In [1]: import numpy as np

In [2]: import numpy.linalg as la

In [3]: np.set_printoptions(precision=1, suppress=True, linewidth=140)

In [4]: def tidy(a):
   ...:     return np.round(a, 1) + 0
   ...: 

In [5]: W0 = np.load("block5.npy")

In [6]: tidy(W0)
Out[6]: 
array([[ 0.5,  0.9,  0. ,  0. ],
       [-0.9,  0.5,  0. ,  0. ],
       [ 0. ,  0. ,  1. ,  0. ],
       [ 0. ,  0. ,  0. ,  1. ]])

In [7]: x0 = np.array([1, 3, 2, 3])

In [8]: tidy(np.sort(np.abs(np.degrees(np.angle(la.eigvals(W0))))))
Out[8]: array([ 0.,  0., 60., 60.])

In [9]: tidy(np.abs(la.eigvals(W0)))
Out[9]: array([1., 1., 1., 1.])

In [10]: tidy(la.norm(x0)), tidy(la.norm(W0 @ x0))
Out[10]: (np.float64(4.8), np.float64(4.8))

In [11]: [p for p in range(1, 25) if np.allclose(la.matrix_power(W0, p), np.eye(4))]
Out[11]: [6, 12, 18, 24]

In [12]: tidy(la.inv(W0))
Out[12]: 
array([[ 0.5, -0.9,  0. ,  0. ],
       [ 0.9,  0.5,  0. ,  0. ],
       [ 0. ,  0. ,  1. ,  0. ],
       [ 0. ,  0. ,  0. ,  1. ]])

In [13]: B = W0 / la.norm(W0, axis=1, keepdims=True)

In [14]: G = B @ B.T

In [15]: tidy(G)
Out[15]: 
array([[1., 0., 0., 0.],
       [0., 1., 0., 0.],
       [0., 0., 1., 0.],
       [0., 0., 0., 1.]])

In [16]: A = np.load("run0.npy")

In [17]: A
Out[17]: 
array([[ 3,  5,  3,  5],
       [-1, -1, -1, -1],
       [ 3,  5,  3,  5],
       [-1, -1, -1, -1]])

In [18]: # rows 0 and 2 are equal

In [19]: np.abs(np.diag(la.qr(A)[1])) > 1e-9
Out[19]: array([ True,  True, False, False])

In [20]: tidy(np.trace(la.pinv(A) @ A))
Out[20]: np.float64(2.0)

In [21]: np.unique(A.round(6), axis=0).shape
Out[21]: (2, 4)

In [22]: np.argsort(-la.norm(A, axis=0).round(6), kind="stable")[:3]
Out[22]: array([1, 3, 0])

In [23]: tidy(la.norm(A, 2) / la.norm(A))
Out[23]: np.float64(1.0)

In [24]: np.trace(A)
Out[24]: np.int64(4)

In [25]: A @ A
Out[25]: 
array([[ 8, 20,  8, 20],
       [-4, -8, -4, -8],
       [ 8, 20,  8, 20],
       [-4, -8, -4, -8]])

In [26]: tidy(np.abs(la.eigvals(A)).max())
Out[26]: np.float64(2.8)

In [27]: la.matrix_power(A, 2)
Out[27]: 
array([[ 8, 20,  8, 20],
       [-4, -8, -4, -8],
       [ 8, 20,  8, 20],
       [-4, -8, -4, -8]])

In [28]: G = A.T @ A

In [29]: np.diag(G)
Out[29]: array([20, 52, 20, 52])

In [30]: np.allclose(G, G.T)
Out[30]: True

In [31]: F = np.array([[6, 5, -6, -7, -3],
    ...:     [5, 6, 5, -6, -7],
    ...:     [-6, 5, 6, 5, -6],
    ...:     [-7, -6, 5, 6, 5],
    ...:     [-3, -7, -6, 5, 6]])

In [32]: ev, V = la.eigh(F)

In [33]: x0 = np.array([1, 3, 2, 2, 3])

In [34]: np.abs(F).sum(axis=1).max(), tidy(np.abs(ev).max())
Out[34]: (np.int64(29), np.float64(22.6))

In [35]: tidy(V * np.abs(ev) @ V.T)
Out[35]: 
array([[ 8.6,  2.8, -3.1, -7.6, -2.2],
       [ 2.8,  9.2,  1.6, -4.2, -7.6],
       [-3.1,  1.6, 11.5,  1.6, -3.1],
       [-7.6, -4.2,  1.6,  9.2,  2.8],
       [-2.2, -7.6, -3.1,  2.8,  8.6]])

In [36]: (np.sign(V[:, -1].round(6)) == np.sign(V[0, -1].round(6))).astype(int)
Out[36]: array([1, 1, 0, 0, 0])

In [37]: tidy(x0 @ F @ x0 / (x0 @ x0)), tidy(ev[0]), tidy(ev[-1])
Out[37]: (np.float64(0.4), np.float64(-6.4), np.float64(22.6))

In [38]: assert F == F.T
---------------------------------------------------------------------------
ValueError                                Traceback (most recent call last)
Cell In[38], line 1
----> 1 assert F == F.T

ValueError: The truth value of an array with more than one element is ambiguous. Use a.any() or a.all()

In [39]: tidy(np.abs(la.eigvals(F)).max())
Out[39]: np.float64(22.6)

In [40]: np.allclose(F @ F.T, F.T @ F)
Out[40]: True

In [41]: np.allclose(F, F.T)
Out[41]: True

In [42]: tidy(np.sort(np.abs(la.eigvals(F))))
Out[42]: array([ 0.6,  1.6,  6.4, 16. , 22.6])

In [43]: (F + F.T) / 2
Out[43]: 
array([[ 6.,  5., -6., -7., -3.],
       [ 5.,  6.,  5., -6., -7.],
       [-6.,  5.,  6.,  5., -6.],
       [-7., -6.,  5.,  6.,  5.],
       [-3., -7., -6.,  5.,  6.]])

In [44]: tidy(la.det(F))
Out[44]: np.float64(-2376.0)

In [45]: blk = np.stack([F, -3 * F, F[::-1]])

In [46]: la.matrix_rank(blk)
Out[46]: array([5, 5, 5])

In [47]: blk.shape
Out[47]: (3, 5, 5)

In [48]: (blk @ F.T).shape
Out[48]: (3, 5, 5)

In [49]: la.matrix_rank(blk.reshape(3, -1))
Out[49]: np.int64(2)

In [50]: tidy(la.norm(blk, axis=(1, 2)))
Out[50]: array([28.5, 85.4, 28.5])

In [51]: np.einsum("bij,cij->bc", blk, blk)
Out[51]: 
array([[  810, -2430,  -216],
       [-2430,  7290,   648],
       [ -216,   648,   810]])

In [52]: blk.sum(axis=0)
Out[52]: 
array([[-15, -17,   6,  19,  12],
       [-17, -18,  -5,  18,  19],
       [  6,  -5,  -6,  -5,   6],
       [ 19,  18,  -5, -18, -17],
       [ 12,  19,   6, -17, -15]])

In [53]: q, Rm = la.qr(F)

In [54]: np.allclose(Rm.T @ Rm, F.T @ F)
Out[54]: True

In [55]: q.shape, Rm.shape
Out[55]: ((5, 5), (5, 5))

In [56]: tidy(np.trace(q @ q.T))
Out[56]: np.float64(5.0)

In [57]: tidy(abs(Rm[0, 0])), tidy(la.norm(F[:, 0]))
Out[57]: (np.float64(12.4), np.float64(12.4))

In [58]: tidy(np.abs(np.diag(Rm)))
Out[58]: array([12.4, 10.7,  8.7,  1.7,  1.2])

In [59]: tidy(Rm)
Out[59]: 
array([[-12.4,  -7.5,   5.1,  12.8,   5.6],
       [  0. , -10.7,  -7.5,   2. ,  10.9],
       [  0. ,   0. ,   8.7,  -1. ,  -1.3],
       [  0. ,   0. ,   0. ,   1.7,  -1.2],
       [  0. ,   0. ,   0. ,   0. ,  -1.2]])

In [60]: data = np.loadtxt("a.csv", delimiter=",")

In [61]: tidy(data)
Out[61]: 
array([[1. , 0. , 0. , 0. ],
       [0. , 1. , 0. , 0. ],
       [0. , 0. , 0.7, 0.3],
       [0.3, 0.3, 0. , 0.3]])

In [62]: # a transition matrix

In [63]: rng = np.random.default_rng(59950)

In [64]: lab = rng.permutation(4)

In [65]: lab
Out[65]: array([0, 1, 2, 3])

In [66]: B = data[lab][:, lab]

In [67]: np.allclose(B, data)
Out[67]: True

In [68]: tidy(np.sort(np.abs(la.eigvals(B))))
Out[68]: array([0.3, 0.7, 1. , 1. ])

In [69]: tidy(np.diag(B))
Out[69]: array([1. , 1. , 0.7, 0.3])

In [70]: tidy(B)
Out[70]: 
array([[1. , 0. , 0. , 0. ],
       [0. , 1. , 0. , 0. ],
       [0. , 0. , 0.7, 0.3],
       [0.3, 0.3, 0. , 0.3]])

In [71]: q, V = la.qr(data[:, :3])[0], la.qr(data[:, 3:])[0]

In [72]: sv = la.svd(q.T @ V, compute_uv=False)

In [73]: tidy(np.degrees(np.arccos(sv.clip(0, 1))))
Out[73]: array([39.8])

In [74]: (sv > 0.9).sum()
Out[74]: np.int64(0)

In [75]: tidy(sv)
Out[75]: array([0.8])

In [76]: hat = np.triu(np.array([[0, 0, 2, 1], [1, 1, 0, 0], [2, 1, 2, 0], [0, 1, 0, 0]]), 1) + np.eye(4)

In [77]: B = hat @ data @ la.inv(hat)

In [78]: tidy(B)
Out[78]: 
array([[ 1.3,  0.3, -1.3, -0.3],
       [ 0. ,  1. ,  0. ,  0. ],
       [ 0. ,  0. ,  0.7,  0.3],
       [ 0.3,  0.3, -0.7,  0. ]])

In [79]: tidy(la.det(B))
Out[79]: np.float64(0.2)

In [80]: tidy(hat @ data - data @ hat)
Out[80]: 
array([[ 0.3,  0.3, -0.7,  0. ],
       [ 0. ,  0. ,  0. ,  0. ],
       [ 0. ,  0. ,  0. ,  0. ],
       [ 0. ,  0. , -0.7, -0.3]])

In [81]: r0, v = data[0], data[1]

In [82]: r0 @ v
Out[82]: np.float64(0.0)

In [83]: pr = (r0 @ v) / (r0 @ r0) * r0

In [84]: v - pr
Out[84]: array([0., 1., 0., 0.])

In [85]: ev, V = la.eig(data)

In [86]: data @ V[:, 0] - ev[0] * V[:, 0]
Out[86]: array([0., 0., 0., 0.])

In [87]: tidy(np.sort(la.eigvals(data.T)))
Out[87]: array([0.3, 0.7, 1. , 1. ])

In [88]: M = np.array([[8.2, 5.1, 2.7, -0.9],
    ...:     [-3.9, -2.9, -1.6, 3.4],
    ...:     [-0.8, -0.3, -0.5, -3.1],
    ...:     [-0.4, -0.9, 0.2, 2.1]])

In [89]: M
Out[89]: 
array([[ 8.2,  5.1,  2.7, -0.9],
       [-3.9, -2.9, -1.6,  3.4],
       [-0.8, -0.3, -0.5, -3.1],
       [-0.4, -0.9,  0.2,  2.1]])

In [90]: x0 = np.array([9, 5, 8, 6])

In [91]: y = M @ x0

In [92]: coef, lr = np.zeros(4), 1 / la.norm(M, 2) ** 2

In [93]: for i in range(40):
    ...:     coef -= lr * M.T @ (M @ coef - y)
    ...:     if i % 10 == 0: print(i, round(la.norm(M @ coef - y), 1))
    ...: 
0 34.2
10 6.5
20 2.3
30 2.0

In [94]: tidy(la.cond(M))
Out[94]: np.float64(35.8)

In [95]: tidy(np.poly(M))
Out[95]: array([ 1. , -6.9,  8.5, -8. , -8.7])

In [96]: tidy(la.det(M[::-1]))
Out[96]: np.float64(-8.7)

In [97]: tidy(la.eigvals(M).sum().real)
Out[97]: np.float64(6.9)

In [98]: tidy(np.einsum("ij,ji->", M, M))
Out[98]: np.float64(30.5)

In [99]: B = np.array([[3, 3], [2, -3]])

In [100]: feats = np.triu(B)

In [101]: feats
Out[101]: 
array([[ 3,  3],
       [ 0, -3]])

In [102]: ev, V = la.eig(feats)

In [103]: tidy(np.sort(la.eigvals(feats @ feats)))
Out[103]: array([9., 9.])

In [104]: tidy(la.norm(feats, "nuc"))
Out[104]: np.float64(6.7)

In [105]: tidy(la.norm(feats, axis=1))
Out[105]: array([4.2, 3. ])

In [106]: tidy(la.norm(feats[1] - feats[0]))
Out[106]: np.float64(6.7)

In [107]: tidy(la.norm(feats, 1)), tidy(la.norm(feats, np.inf))
Out[107]: (np.float64(6.0), np.float64(6.0))

In [108]: tidy(la.norm(feats[1], 1)), tidy(la.norm(feats[1], np.inf))
Out[108]: (np.float64(3.0), np.float64(3.0))

In [109]: la.norm(feats, axis=1).argmax()
Out[109]: np.int64(0)

In [110]: feats.sum(axis=0)
Out[110]: array([3, 0])

In [111]: np.count_nonzero(feats)
Out[111]: np.int64(3)

In [112]: (feats - feats.T) / 2
Out[112]: 
array([[ 0. ,  1.5],
       [-1.5,  0. ]])

In [113]: tidy(la.det(feats))
Out[113]: np.float64(-9.0)

In [114]: la.matrix_power(feats, 4)
Out[114]: 
array([[81,  0],
       [ 0, 81]])

In [115]: np.trace(feats)
Out[115]: np.int64(0)

In [116]: la.determinant(feats)
---------------------------------------------------------------------------
AttributeError                            Traceback (most recent call last)
Cell In[116], line 1
----> 1 la.determinant(feats)

AttributeError: module 'numpy.linalg' has no attribute 'determinant'

In [117]: U, sv, VT = la.svd(A)

In [118]: np.argmax(sv[:-1] / (sv[1:] + 1e-6)) + 1
Out[118]: np.int64(2)

In [119]: tidy(sv)
Out[119]: array([12. ,  0.7,  0. ,  0. ])

In [120]: B = U[:, :2] @ np.diag(sv[:2]) @ VT[:2]

In [121]: tidy(np.abs(A - B).max())
Out[121]: np.float64(0.0)

In [122]: tidy(la.norm(A - B, 2)), tidy(sv[2])
Out[122]: (np.float64(0.0), np.float64(0.0))

In [123]: J = np.load("dump.npy")

In [124]: J
Out[124]: 
array([[5., 1., 1., 1., 1.],
       [1., 5., 1., 1., 1.],
       [1., 1., 5., 1., 1.],
       [1., 1., 1., 5., 1.],
       [1., 1., 1., 1., 5.]])

In [125]: # symmetric

In [126]: tidy(la.norm(J, axis=1))
Out[126]: array([5.4, 5.4, 5.4, 5.4, 5.4])

In [127]: tidy(la.norm(J) ** 2 / la.norm(J, 2) ** 2)
Out[127]: np.float64(1.8)

In [128]: tidy(la.norm(J, 1)), tidy(la.norm(J, np.inf))
Out[128]: (np.float64(9.0), np.float64(9.0))

In [129]: tidy(la.norm(J, "nuc"))
Out[129]: np.float64(25.0)

In [130]: la.norm(J, axis=1).argmax()
Out[130]: np.int64(0)

In [131]: tidy(la.norm(J, 2))
Out[131]: np.float64(9.0)

In [132]: tidy(la.norm(J[2] - J[0]))
Out[132]: np.float64(5.7)

In [133]: tidy(la.norm(J[2], 1)), tidy(la.norm(J[2], np.inf))
Out[133]: (np.float64(9.0), np.float64(5.0))

In [134]: tidy(la.norm(J, axis=0))
Out[134]: array([5.4, 5.4, 5.4, 5.4, 5.4])

In [135]: (J @ J)[0]
Out[135]: array([29., 13., 13., 13., 13.])

In [136]: J @ np.ones(5)
Out[136]: array([9., 9., 9., 9., 9.])

In [137]: J @ (-1.0) ** np.arange(5)
Out[137]: array([ 5., -3.,  5., -3.,  5.])

In [138]: np.fft.fft(J[0])
Out[138]: array([9.+0.j, 4.+0.j, 4.+0.j, 4.+0.j, 4.+0.j])

In [139]: ev, V = la.eig(J)

In [140]: tidy(ev)
Out[140]: array([4., 9., 4., 4., 4.])

In [141]: tidy(J @ V[:, 0] - ev[0] * V[:, 0])
Out[141]: array([0., 0., 0., 0., 0.])

In [142]: tidy(np.sort(la.eigvals(la.inv(J))))
Out[142]: array([0.1, 0.2, 0.2, 0.2, 0.2])

In [143]: tidy(np.sort(la.eigvals(J.T)))
Out[143]: array([4., 4., 4., 4., 9.])

In [144]: J.inv()
---------------------------------------------------------------------------
AttributeError                            Traceback (most recent call last)
Cell In[144], line 1
----> 1 J.inv()

AttributeError: 'numpy.ndarray' object has no attribute 'inv'

In [145]: tidy(np.sort(np.abs(la.eigvals(J))))
Out[145]: array([4., 4., 4., 4., 9.])

In [146]: tidy(la.det(J))
Out[146]: np.float64(2304.0)

In [147]: np.allclose(J, J.T)
Out[147]: True

In [148]: tidy(np.abs(la.eigvals(J)).max())
Out[148]: np.float64(9.0)

In [149]: np.trace(J)
Out[149]: np.float64(25.0)
